>>> import numpy as np
>>> np.set_printoptions(precision=3, suppress=True, linewidth=100, legacy="1.25")
>>> arr = np.loadtxt("arr.csv", delimiter=",")
>>> arr
array([[ -0.063,   0.028,  -0.007,   0.004,  -0.009,   0.062,  -0.006],
       [ -6.016,   5.956,   9.002,   0.028,   9.01 ,   3.027,  -9.005],
       [ -6.003,   1.025,   4.989,   3.004,   3.985,   5.064,  -7.955],
       [ -6.037,   5.943,   9.008,   0.041,   9.032,   3.069,  -9.002],
       [ -7.993,  -2.016,   3.992,   5.915,   2.055,   8.028,  -9.954],
       [-11.998,  -3.029,   6.006,   9.054,   2.921,  11.951, -14.966],
       [ -5.897,  -8.939,  -2.965,   9.034,  -6.099,   8.989,  -6.015],
       [ -7.946,   2.999,   8.034,   2.994,   6.893,   6.065, -11.02 ],
       [ -6.027,   5.95 ,   9.083,   0.034,   9.095,   3.047,  -9.076]])
>>> vec = np.array([5, 1, 5, 0, 3, 4, 3])
>>> arr @ np.ones(7)
array([  0.009,  12.002,   4.109,  12.054,   0.027,  -0.061, -11.892,   8.019,  12.106])
>>> np.einsum("ij,j->i", arr, vec)
array([ -0.119,  33.009,   4.301,  33.164, -13.606, -21.32 , -53.635,  15.318,  33.475])
>>> arr @ (2 * vec)
array([  -0.238,   66.018,    8.602,   66.328,  -27.212,  -42.64 , -107.27 ,   30.636,   66.95 ])
>>> arr @ vec
array([ -0.119,  33.009,   4.301,  33.164, -13.606, -21.32 , -53.635,  15.318,  33.475])
>>> np.linalg.norm(arr @ vec) <= np.linalg.norm(arr, 2) * np.linalg.norm(vec) + 1e-9
True
>>> (arr @ vec).argmax()
8
>>> U, s, VT = np.linalg.svd(arr)
>>> s
array([46.592, 25.029,  0.17 ,  0.137,  0.097,  0.058,  0.015])
>>> A2 = U[:, :2] @ np.diag(s[:2]) @ VT[:2]
>>> round(np.linalg.norm(arr - A2, 2), 3), np.round(s[2], 3)
(0.17, 0.17)
>>> round(float(np.abs(arr - A2).max()), 3)
0.082
>>> np.linalg.matrix_rank(arr, rtol=0.05)
2
>>> np.linalg.matrix_rank(A2)
2
>>> A2 = arr / np.sqrt((arr ** 2).mean(axis=1, keepdims=True))
>>> A2[6]
array([-0.823, -1.248, -0.414,  1.261, -0.851,  1.255, -0.84 ])
>>> np.linalg.matrix_rank(arr - arr.mean(axis=1, keepdims=True))
6
>>> np.linalg.norm(A2, axis=1)
array([2.646, 2.646, 2.646, 2.646, 2.646, 2.646, 2.646, 2.646, 2.646])
>>> np.linalg.matrix_rank(A2) == np.linalg.matrix_rank(arr)
True
>>> T = np.stack([arr, 4 * arr, arr[::-1]])
>>> (T @ arr.T).shape
(3, 9, 9)
>>> np.linalg.norm(T, axis=(1, 2))
array([ 52.889, 211.558,  52.889])
>>> np.linalg.matrix_rank(T)
array([7, 7, 7])
>>> np.linalg.matrix_rank(T.reshape(3, -1))
2
>>> mat = np.load("test14.npy")
>>> mat
array([[ 1.1  ,  1.3  , -2.613, -0.1  ,  0.8  , -1.2  ],
       [ 2.8  , -0.4  ,  0.805,  1.4  , -1.8  , -0.8  ],
       [ 0.1  , -1.1  ,  2.203, -0.9  ,  0.1  , -0.9  ],
       [ 0.7  , -0.9  ,  1.825, -0.6  , -0.2  , -0.6  ],
       [ 0.2  , -1.1  ,  2.226, -1.5  , -0.5  ,  0.7  ],
       [ 0.2  , -0.5  ,  0.997, -0.1  ,  0.4  , -1.   ],
       [ 1.6  , -0.9  ,  1.788,  0.2  ,  1.9  ,  1.   ],
       [ 0.1  ,  0.1  , -0.208, -0.7  ,  1.6  ,  1.   ],
       [ 1.8  ,  0.5  , -1.002, -0.6  , -0.8  ,  0.8  ],
       [-1.1  , -1.1  ,  2.224,  1.2  ,  0.6  ,  0.6  ],
       [ 2.1  ,  0.4  , -0.808, -1.7  , -0.2  , -0.8  ],
       [-0.2  ,  0.7  , -1.371,  1.8  , -0.2  , -1.8  ],
       [ 0.2  , -0.7  ,  1.402, -0.9  ,  0.7  , -0.7  ],
       [ 0.1  ,  0.1  , -0.179, -2.3  ,  0.5  , -0.7  ],
       [ 1.2  ,  0.7  , -1.426,  0.1  , -1.1  , -0.1  ],
       [ 0.3  ,  1.3  , -2.607,  1.   , -1.   ,  0.   ],
       [-0.8  ,  0.3  , -0.578, -1.1  , -2.2  , -1.3  ],
       [-0.4  , -1.1  ,  2.19 ,  0.3  ,  1.1  ,  0.4  ],
       [ 0.1  , -0.5  ,  1.004, -0.1  , -0.5  , -0.4  ],
       [ 0.5  ,  0.1  , -0.212, -0.1  , -0.4  ,  0.2  ],
       [ 0.5  , -1.   ,  2.015,  1.2  , -0.6  ,  0.9  ]])
>>> Xs = (mat - mat.mean(axis=0)) / mat.std(axis=0)
>>> Xs.std(axis=0)
array([1., 1., 1., 1., 1., 1.])
>>> np.argwhere(np.abs(Xs) > 2)
array([[ 1,  0],
       [13,  3],
       [16,  4]])
>>> beta = np.linalg.lstsq(np.delete(Xs, 1, axis=1), Xs[:, 1])[0]
>>> np.abs(beta).argmax()
1
>>> beta.round(3) + 0
array([-0.004, -0.999,  0.   , -0.003, -0.002])
>>> W0 = np.load("case18.npy")
>>> W0
array([[0, 0, 1, 0, 1],
       [0, 0, 1, 1, 1],
       [1, 1, 0, 1, 1],
       [0, 1, 1, 0, 1],
       [1, 1, 1, 1, 0]])
>>> U, s, VT = np.linalg.svd(W0, full_matrices=False)
>>> np.cumsum(s ** 2) / np.sum(s ** 2)
array([0.69 , 0.867, 0.929, 0.992, 1.   ])
>>> np.abs(U[:, 0]).round(6).argmax()
2
>>> np.round(U.T @ W0 @ VT.T, 3) + 0
array([[3.323, 0.   , 0.   , 0.   , 0.   ],
       [0.   , 1.681, 0.   , 0.   , 0.   ],
       [0.   , 0.   , 1.   , 0.   , 0.   ],
       [0.   , 0.   , 0.   , 1.   , 0.   ],
       [0.   , 0.   , 0.   , 0.   , 0.358]])
>>> np.allclose(U * s @ VT, W0)
True
>>> np.round(U.T @ U, 3) + 0
array([[1., 0., 0., 0., 0.],
       [0., 1., 0., 0., 0.],
       [0., 0., 1., 0., 0.],
       [0., 0., 0., 1., 0.],
       [0., 0., 0., 0., 1.]])
>>> np.round(VT @ VT.T, 3) + 0
array([[1., 0., 0., 0., 0.],
       [0., 1., 0., 0., 0.],
       [0., 0., 1., 0., 0.],
       [0., 0., 0., 1., 0.],
       [0., 0., 0., 0., 1.]])
>>> U.shape, s.shape, VT.shape
((5, 5), (5,), (5, 5))
>>> evals, V = np.linalg.eigvalsh(W0)
Traceback (most recent call last):
  File "<python-input-46>", line 1, in <module>
    evals, V = np.linalg.eigvalsh(W0)
    ^^^^^^^^
ValueError: too many values to unpack (expected 2)
>>> evals, V = np.linalg.eigh(W0)
>>> np.round(V.T @ W0 @ V, 3) + 0
array([[-1.681,  0.   ,  0.   ,  0.   ,  0.   ],
       [ 0.   , -1.   ,  0.   ,  0.   ,  0.   ],
       [ 0.   ,  0.   , -1.   ,  0.   ,  0.   ],
       [ 0.   ,  0.   ,  0.   ,  0.358,  0.   ],
       [ 0.   ,  0.   ,  0.   ,  0.   ,  3.323]])
>>> (evals > 1e-8).sum(), (evals < -1e-8).sum()
(2, 3)
>>> np.round(V.T @ V, 3) + 0
array([[1., 0., 0., 0., 0.],
       [0., 1., 0., 0., 0.],
       [0., 0., 1., 0., 0.],
       [0., 0., 0., 1., 0.],
       [0., 0., 0., 0., 1.]])
>>> np.linalg.eigvalsh(W0 + 5 * np.eye(5))
array([3.319, 4.   , 4.   , 5.358, 8.323])
>>> np.linalg.eigvalsh(W0 @ W0)
array([ 0.128,  1.   ,  1.   ,  2.827, 11.045])
>>> np.abs(V[:, -1]).round(6).argmax()
2
>>> evals, V = np.linalg.eig(W0)
>>> np.sort(np.linalg.eigvals(np.linalg.inv(W0)))
array([-1.   , -1.   , -0.595,  0.301,  2.794])
>>> np.sort(np.linalg.eigvals(W0.T))
array([-1.681, -1.   , -1.   ,  0.358,  3.323])
>>> W0.sum(axis=1)
array([2, 3, 4, 3, 4])
>>> np.count_nonzero(W0)
16
>>> W0.sum(axis=0)
array([2, 3, 4, 3, 4])
>>> np.linalg.rank(W0)
Traceback (most recent call last):
  File "<python-input-60>", line 1, in <module>
    np.linalg.rank(W0)
    ^^^^^^^^^^^^^^
AttributeError: module 'numpy.linalg' has no attribute 'rank'
>>> W0.shape
(5, 5)
>>> round(float(np.linalg.norm(W0)), 3)
4.0
>>> np.zeros(5, 5)
Traceback (most recent call last):
  File "<python-input-63>", line 1, in <module>
    np.zeros(5, 5)
    ~~~~~~~~^^^^^^
TypeError: Cannot interpret '5' as a data type
>>> np.linalg.svd(W0, compute_uv=False)
array([3.323, 1.681, 1.   , 1.   , 0.358])
>>> cent = np.array([[-0.2, -0.3, -0.2, -0.3, 0.6, 0.2],
...     [1.3, 0.3, -1.6, -1.1, 0.8, -1.1]])
>>> rng = np.random.default_rng(840)
>>> m1 = np.array([[-3, -3],
...     [1, -2],
...     [0, 0],
...     [0, 3],
...     [3, 3],
...     [-1, 0],
...     [-3, -1],
...     [1, 3],
...     [-3, -3],
...     [-2, 3],
...     [2, -3],
...     [0, 1]]) @ cent + 0.1 * rng.normal(size=(12, 6))
>>> m1
array([[-3.175, -0.027,  5.156,  4.265, -4.206,  2.89 ],
       [-2.698, -0.939,  2.979,  1.911, -0.982,  2.311],
       [ 0.101, -0.039, -0.005,  0.115, -0.077,  0.011],
       [ 3.759,  0.827, -4.848, -3.418,  2.367, -3.255],
       [ 3.416, -0.024, -5.53 , -4.239,  4.253, -2.749],
       [ 0.058,  0.27 ,  0.225,  0.379, -0.561, -0.179],
       [-0.85 ,  0.66 ,  2.436,  2.037, -2.601,  0.446],
       [ 3.743,  0.648, -5.214, -3.606,  2.961, -2.976],
       [-3.263, -0.059,  5.193,  4.088, -4.202,  2.617],
       [ 4.29 ,  1.623, -4.423, -2.511,  1.095, -3.845],
       [-4.254, -1.418,  4.301,  2.718, -1.26 ,  3.686],
       [ 1.247,  0.339, -1.679, -1.099,  0.731, -1.005]])
>>> round(np.linalg.norm(m1, 2) / np.linalg.norm(m1), 3)
0.978
>>> round(np.log10(np.linalg.cond(m1)))
2
>>> [round(float(x), 3) for x in np.linalg.svd(m1, compute_uv=False)[:3]]
[23.157, 4.955, 0.48]
